% python3 -q
>>> import numpy as np
>>> from numpy import linalg as LA
>>> np.set_printoptions(precision=3, suppress=True, linewidth=100, floatmode="fixed")
>>> rd = lambda a: np.round(a, 3) + 0
>>> feats = np.load("sample2.npy")
>>> feats
array([[  0,   0,   4,  -6],
       [  0,   0, -10,  -6],
       [  6,  -9,   4,  -6],
       [-15,  -9, -10,  -6]])
>>> rng = np.random.default_rng(57)
>>> B = feats + rng.integers(-2, 3, (4, 1)) @ rng.integers(-2, 3, (1, 4))
>>> B
array([[ -4,  -4,   0,  -4],
       [  2,   2,  -8,  -7],
       [ 10,  -5,   8,  -8],
       [-15,  -9, -10,  -6]])
>>> rd(LA.svd(B - feats, compute_uv=False))
array([10.817,  0.000,  0.000,  0.000])
>>> B - feats
array([[-4, -4, -4,  2],
       [ 2,  2,  2, -1],
       [ 4,  4,  4, -2],
       [ 0,  0,  0,  0]])
>>> vec = np.array([1, 3, -1, -3])
>>> rhs = feats @ vec
>>> b, lr = np.zeros(4), 1 / LA.norm(feats, 2) ** 2
>>> for i in range(200):
...     b -= lr * feats.T @ (feats @ b - rhs)
...     if i % 50 == 0: print(i, round(LA.norm(feats @ b - rhs), 3))
... 
0 29.82
50 0.554
100 0.019
150 0.001
>>> rd(b)
array([ 1.000,  3.000, -1.000, -3.000])
>>> W0 = np.loadtxt("m.csv", delimiter=",")
>>> W0
array([[  0.087,   0.191,   0.081,  -1.751],
       [-12.600,  -0.420,   0.038,  -3.612],
       [ -1.958,  -0.914,  -0.004,   2.632],
       [-11.115,   0.000,  -0.004,  -1.104],
       [ 19.325,  -0.005,  -0.004,   1.119],
       [  6.341,   0.395,   0.054,   1.607],
       [  7.554,   0.193,  -0.031,   0.784],
       [ -3.860,  -1.150,   0.013,   3.194],
       [  6.587,  -0.285,  -0.028,  -2.986],
       [  4.223,  -0.377,  -0.040,   2.714],
       [ -4.577,   0.330,   0.086,   3.913],
       [  1.991,   0.111,  -0.051,  -0.574],
       [  0.054,   0.881,   0.146,   0.157],
       [ -1.050,   0.515,  -0.139,   2.141],
       [ 21.163,   0.141,   0.050,   4.080],
       [ 20.843,   0.427,  -0.007,   0.339],
       [  6.872,   0.318,   0.027,  -1.145],
       [ -8.563,  -0.260,   0.103,   3.211],
       [-18.101,   0.217,   0.045,  -1.537]])
>>> vec = np.array([-1, 1, 2, -1])
>>> rhs = W0 @ vec
>>> rd(LA.solve(W0.T @ W0, W0.T @ rhs))
array([-1.000,  1.000,  2.000, -1.000])
>>> rhs = rhs + 0.3 * rng.normal(size=19)
>>> rd(rhs)
array([  2.064,  15.978,  -1.952,  12.092, -20.361,  -7.210,  -8.450,  -0.706,  -3.787,  -7.173,
         0.838,  -1.309,   1.365,  -0.849, -24.732, -20.458,  -5.580,   5.167,  19.542])
>>> b, *_ = LA.lstsq(W0, rhs)
>>> [round(float(LA.norm(LA.solve(W0.T @ W0 + lam * np.eye(4), W0.T @ rhs))), 2) for lam in (0, 1, 10, 100)]
[3.01, 1.71, 1.41, 1.11]
>>> B = np.array([[2, -3, -1, 2],
...     [3, -2, 3, 3],
...     [3, -2, -2, -3],
...     [-2, -1, 3, -1],
...     [1, 1, 1, -3],
...     [0, 2, 3, 2]])
>>> cent = np.array([[2, -1, 0, 3, -1, -1, 1, 0],
...     [2, -1, -2, 0, -2, 1, 0, -3],
...     [-1, 2, -2, 0, -3, 2, 1, 3],
...     [2, 2, 2, -1, -2, 1, 2, 3]])
>>> arr = B @ cent
>>> arr
array([[  3,   3,  12,   4,   3,  -5,   5,  12],
       [  5,  11,   4,   6, -14,   4,  12,  24],
       [ -2, -11,   2,  12,  13, -12,  -5,  -9],
       [-11,   7,  -6,  -5,  -3,   6,  -1,   9],
       [ -3,  -6, -10,   6,   0,  -1,  -4,  -9],
       [  5,   8,  -6,  -2, -17,  10,   7,   9]])
>>> np.argsort(-LA.norm(arr, axis=0).round(6), kind="stable")[:3]
array([7, 4, 1])
>>> [round(float(x), 3) for x in LA.svd(arr, compute_uv=False)[:3]]
[48.067, 27.161, 15.899]
>>> LA.matrix_rank(arr, rtol=0.1)
np.int64(4)
>>> LA.cond(arr) > 100
np.True_
>>> vec = np.array([0, 1, -2, -1, -2, 1, -2, -2])
>>> a = np.maximum(arr @ vec, 0)
>>> arr.T @ a
array([-149,  214, -654,   30, -638,  427,   86,  189])
>>> arr * (a > 1e-9)[:, None]
array([[  0,   0,   0,   0,   0,   0,   0,   0],
       [  0,   0,   0,   0,   0,   0,   0,   0],
       [  0,   0,   0,   0,   0,   0,   0,   0],
       [-11,   7,  -6,  -5,  -3,   6,  -1,   9],
       [ -3,  -6, -10,   6,   0,  -1,  -4,  -9],
       [  5,   8,  -6,  -2, -17,  10,   7,   9]])
>>> np.flatnonzero(a > 1e-9)
array([3, 4, 5])
>>> np.tanh(arr @ vec)
array([-1.000, -1.000, -1.000,  1.000,  1.000,  1.000])
>>> a
array([ 0,  0,  0, 20, 33, 34])
>>> np.maximum(arr @ vec, 0) - np.maximum(-arr @ vec, 0)
array([-70, -43, -37,  20,  33,  34])
>>> r = LA.matrix_rank(arr)
>>> r
np.int64(4)
>>> ns = LA.svd(arr)[2][r:].T
>>> [int(LA.matrix_rank(arr[:, :j + 1])) for j in range(8)]
[1, 2, 3, 4, 4, 4, 4, 4]
>>> [int(LA.matrix_rank(np.delete(arr, i, axis=0))) for i in range(6)]
[4, 4, 4, 4, 4, 4]
>>> rd(arr @ ns)
array([[0.000, 0.000, 0.000, 0.000],
       [0.000, 0.000, 0.000, 0.000],
       [0.000, 0.000, 0.000, 0.000],
       [0.000, 0.000, 0.000, 0.000],
       [0.000, 0.000, 0.000, 0.000],
       [0.000, 0.000, 0.000, 0.000]])
>>> np.allclose(arr @ ns, 0)
True
>>> A = np.eye(5, dtype=int)[rng.permutation(5)]
>>> A
array([[1, 0, 0, 0, 0],
       [0, 0, 0, 0, 1],
       [0, 0, 1, 0, 0],
       [0, 1, 0, 0, 0],
       [0, 0, 0, 1, 0]])
>>> A @ A.T
array([[1, 0, 0, 0, 0],
       [0, 1, 0, 0, 0],
       [0, 0, 1, 0, 0],
       [0, 0, 0, 1, 0],
       [0, 0, 0, 0, 1]])
>>> rd(LA.svd(A, compute_uv=False))
array([1.000, 1.000, 1.000, 1.000, 1.000])
>>> A.T @ A
array([[1, 0, 0, 0, 0],
       [0, 1, 0, 0, 0],
       [0, 0, 1, 0, 0],
       [0, 0, 0, 1, 0],
       [0, 0, 0, 0, 1]])
>>> A[:, 2] @ A[:, 3]
np.int64(0)
>>> rd(LA.norm(A, axis=0))
array([1.000, 1.000, 1.000, 1.000, 1.000])
>>> O, R = LA.qr(A)
>>> abs(R[0, 0]), rd(LA.norm(A[:, 0]))
(np.float64(1.0), np.float64(1.0))
>>> O @ R
array([[1.000, 0.000, 0.000, 0.000, 0.000],
       [0.000, 0.000, 0.000, 0.000, 1.000],
       [0.000, 0.000, 1.000, 0.000, 0.000],
       [0.000, 1.000, 0.000, 0.000, 0.000],
       [0.000, 0.000, 0.000, 1.000, 0.000]])
>>> np.trace(O @ O.T)
np.float64(5.0)
>>> O.shape, R.shape
((5, 5), (5, 5))
>>> Uu, sigma, VT = LA.svd(arr)
>>> rd(sigma)
array([48.067, 27.161, 15.899, 13.677,  0.000,  0.000])
>>> B = Uu[:, :4] @ np.diag(sigma[:4]) @ VT[:4]
>>> LA.matrix_rank(B)
np.int64(4)
>>> rd(LA.norm(arr - B) / LA.norm(arr))
np.float64(0.0)
>>> rd(LA.norm(arr - B, 2)), rd(sigma[4])
(np.float64(0.0), np.float64(0.0))
>>> LA.matrix_rank(arr, rtol=0.05)
np.int64(4)
>>> rd(B)
array([[  3.000,   3.000,  12.000,   4.000,   3.000,  -5.000,   5.000,  12.000],
       [  5.000,  11.000,   4.000,   6.000, -14.000,   4.000,  12.000,  24.000],
       [ -2.000, -11.000,   2.000,  12.000,  13.000, -12.000,  -5.000,  -9.000],
       [-11.000,   7.000,  -6.000,  -5.000,  -3.000,   6.000,  -1.000,   9.000],
       [ -3.000,  -6.000, -10.000,   6.000,   0.000,  -1.000,  -4.000,  -9.000],
       [  5.000,   8.000,  -6.000,  -2.000, -17.000,  10.000,   7.000,   9.000]])
>>> K = np.load("w.npy")
>>> rd(K)
array([[ 0.533, -1.411, -2.475, -1.783,  2.511, -0.948,  1.819, -1.706],
       [-1.463, -1.713, -1.343, -3.351, -0.600, -1.847,  1.408, -1.066],
       [ 0.117, -1.578, -2.391, -2.264,  1.979, -1.218,  1.853, -1.680],
       [-0.420, -1.718, -2.172, -2.772,  1.209, -1.507,  1.810, -1.569],
       [ 2.064,  1.407,  0.426,  3.239,  1.982,  1.802, -0.831,  0.466],
       [ 2.132, -0.036, -1.729,  1.147,  3.724,  0.675,  0.848, -1.051],
       [-1.523,  0.768,  2.316,  0.275, -3.497,  0.108, -1.456,  1.515],
       [ 1.042, -1.131, -2.467, -1.083,  3.075, -0.557,  1.691, -1.660],
       [ 2.271,  1.119, -0.156,  2.931,  2.665,  1.641, -0.422,  0.071],
       [ 0.183, -1.555, -2.409, -2.192,  2.068, -1.178,  1.851, -1.688],
       [-0.845,  1.251,  2.486,  1.370, -2.868,  0.717, -1.753,  1.689],
       [ 2.077, -0.127, -1.819,  0.982,  3.733,  0.585,  0.932, -1.119],
       [ 0.421,  1.718,  2.172,  2.773, -1.208,  1.507, -1.809,  1.568],
       [ 1.348,  1.736,  1.469,  3.321,  0.374,  1.827, -1.479,  1.146],
       [ 1.202, -1.023, -2.435, -0.833,  3.229, -0.418,  1.627, -1.624],
       [ 1.878, -0.402, -2.062,  0.464,  3.698,  0.300,  1.172, -1.307],
       [ 0.202, -1.548, -2.414, -2.171,  2.094, -1.166,  1.850, -1.690],
       [ 2.316,  0.414, -1.218,  1.915,  3.536,  1.094,  0.403, -0.676],
       [-1.147, -1.761, -1.663, -3.245,  0.001, -1.781,  1.583, -1.267],
       [-0.057,  1.598,  2.372,  2.327, -1.898,  1.254, -1.853,  1.672],
       [ 2.319,  0.989, -0.383,  2.765,  2.893,  1.553, -0.255, -0.085],
       [-2.170, -0.036,  1.655, -1.275, -3.711, -0.745, -0.781,  0.996],
       [-2.219, -0.136,  1.547, -1.450, -3.681, -0.841, -0.684,  0.916],
       [ 0.510,  1.733,  2.123,  2.845, -1.070,  1.548, -1.793,  1.541],
       [ 1.995, -0.250, -1.932,  0.755,  3.729,  0.460,  1.041, -1.206]])
>>> Xc = W0 - W0.mean(axis=0)
>>> vecs = LA.svd(Xc)[2][:3]
>>> B = Xc - Xc @ vecs.T @ vecs
>>> rd(np.cov(Xc @ vecs.T, rowvar=False))
array([[118.763,   0.000,   0.000],
       [  0.000,   5.065,   0.000],
       [  0.000,   0.000,   0.220]])
>>> rd(np.diag(vecs.T @ vecs))
array([1.000, 0.999, 0.001, 1.000])
>>> rd(LA.norm(B) / LA.norm(Xc))
np.float64(0.006)
>>> Xc = K - K.mean(axis=0)
>>> vecs = LA.svd(Xc)[2][:2]
>>> B = Xc - Xc @ vecs.T @ vecs
>>> LA.norm(B, axis=1).round(6).argmax()
np.int64(0)
>>> B = arr + rng.integers(-2, 3, (6, 4)) @ rng.integers(-2, 3, (4, 8))
>>> B
array([[  5,   4,   7,  12,   9,  -5,   0,   8],
       [  1,  12,  -3,   3, -13,   7,  11,  21],
       [ -1,  -6,  10,  13,  10, -18,  -9,  -8],
       [-12,   8, -12,  -7,  -1,   9,  -1,   4],
       [ -4,  -5,  -4,   7,  -3,  -5,  -6,  -4],
       [  3,   4,  -8,  -5, -18,  13,  11,  12]])
>>> LA.matrix_rank(B - arr, tol=1e-8)
np.int64(4)
>>> B - arr
array([[ 2,  1, -5,  8,  6,  0, -5, -4],
       [-4,  1, -7, -3,  1,  3, -1, -3],
       [ 1,  5,  8,  1, -3, -6, -4,  1],
       [-1,  1, -6, -2,  2,  3,  0, -5],
       [-1,  1,  6,  1, -3, -4, -2,  5],
       [-2, -4, -2, -3, -1,  3,  4,  3]])
>>> Xc = K - K.mean(axis=0)
>>> Uu, sigma, VT = LA.svd(Xc, full_matrices=False)
>>> rd((sigma ** 2).sum() ** 2 / (sigma ** 4).sum())
np.float64(1.901)
>>> np.abs(Uu[:, 0]).argmax()
np.int64(10)
>>> np.abs(VT[0]).argmax()
np.int64(4)
>>> data = np.load("test14.npy")
>>> rd(data)
array([[ 0.967,  0.114, -0.074,  0.114, -0.074, -0.114,  0.127],
       [ 0.114,  0.613,  0.250, -0.387,  0.250,  0.387, -0.432],
       [-0.074,  0.250,  0.838,  0.250, -0.162, -0.250,  0.280],
       [ 0.114, -0.387,  0.250,  0.613,  0.250,  0.387, -0.432],
       [-0.074,  0.250, -0.162,  0.250,  0.838, -0.250,  0.280],
       [-0.114,  0.387, -0.250,  0.387, -0.250,  0.613,  0.432],
       [ 0.127, -0.432,  0.280, -0.432,  0.280,  0.432,  0.517]])
>>> vec = np.array([1, 1, 2, 0, 2, 0, 1, 3])
>>> arr @ vec
array([ 77,  80, -15,   4, -60,   1])
>>> arr @ np.eye(8)[2]
array([ 12.000,   4.000,   2.000,  -6.000, -10.000,  -6.000])
>>> Xc = W0 - W0.mean(axis=0)
>>> Uu, sigma, VT = LA.svd(Xc, full_matrices=False)
>>> rd(sigma ** 2 / (sigma ** 2).sum())
array([0.957, 0.041, 0.002, 0.000])
>>> rd(Xc.mean(axis=0))
array([0.000, 0.000, 0.000, 0.000])
>>> w, vecs = LA.eigh(data)
>>> np.unique(w.round(6) + 0, return_counts=True)[1]
array([1, 6])
>>> rd(LA.eigvalsh(data + 3 * np.eye(7)))
array([2.000, 4.000, 4.000, 4.000, 4.000, 4.000, 4.000])
>>> (w > 1e-8).sum(), (w < -1e-8).sum()
(np.int64(6), np.int64(1))
>>> rd(LA.svd(data, compute_uv=False))
array([1.000, 1.000, 1.000, 1.000, 1.000, 1.000, 1.000])
>>> rd(data.mean(axis=0))
array([0.151, 0.114, 0.162, 0.114, 0.162, 0.172, 0.110])
>>> rd(LA.norm(data))
np.float64(2.646)
>>> rd(data.sum(axis=1))
array([1.060, 0.795, 1.132, 0.795, 1.132, 1.205, 0.771])
>>> np.count_nonzero(data)
np.int64(49)
>>> rd(np.abs(data).max())
np.float64(0.967)
>>> np.unravel_index(np.abs(data).argmax(), data.shape)
(np.int64(0), np.int64(0))
>>> m1 = np.loadtxt("arr.csv", delimiter=",")
>>> m1
array([[-0.273, -0.744, -0.958],
       [-0.808, -0.537, -0.834],
       [-0.327, -0.235, -0.446],
       [-0.235,  0.851,  0.987],
       [-0.354,  0.940,  0.998],
       [ 0.744, -0.178, -0.345],
       [-0.797, -0.149, -0.291],
       [-0.388,  0.319,  0.578],
       [-0.986, -0.090, -0.178],
       [ 0.914,  0.515,  0.814],
       [ 0.851,  0.264,  0.493],
       [ 0.647,  0.770,  0.967],
       [-0.989,  0.686,  0.933]])
>>> idx = m1[:, 0] > np.median(m1[:, 0])
>>> f = m1[idx].mean(axis=0) - m1[~idx].mean(axis=0)
>>> idx.astype(int)
array([1, 0, 0, 1, 0, 1, 0, 0, 0, 1, 1, 1, 0])
>>> rd((((m1 - m1.mean(axis=0)) @ f > 0) == idx).mean())
np.float64(0.846)
>>> vec = np.array([0, 2, 2])
>>> rhs = m1 @ vec
>>> rd(LA.pinv(m1) @ m1)
array([[1.000, 0.000, 0.000],
       [0.000, 1.000, 0.000],
       [0.000, 0.000, 1.000]])
>>> rhs = rhs + 0.02 * rng.normal(size=13)
>>> rd(rhs)
array([-3.400, -2.740, -1.332,  3.679,  3.871, -1.062, -0.870,  1.784, -0.511,  2.614,  1.500,
        3.448,  3.212])
>>> b, *_ = LA.lstsq(m1, rhs)
>>> [round(float(LA.norm(LA.solve(m1.T @ m1 + lam * np.eye(3), m1.T @ rhs))), 2) for lam in (0, 1, 10, 100)]
[2.83, 2.55, 1.46, 0.28]
>>> rd(LA.norm(rhs - m1 @ b))
np.float64(0.048)
>>> rd(m1.T @ (rhs - m1 @ b))
array([0.000, 0.000, 0.000])
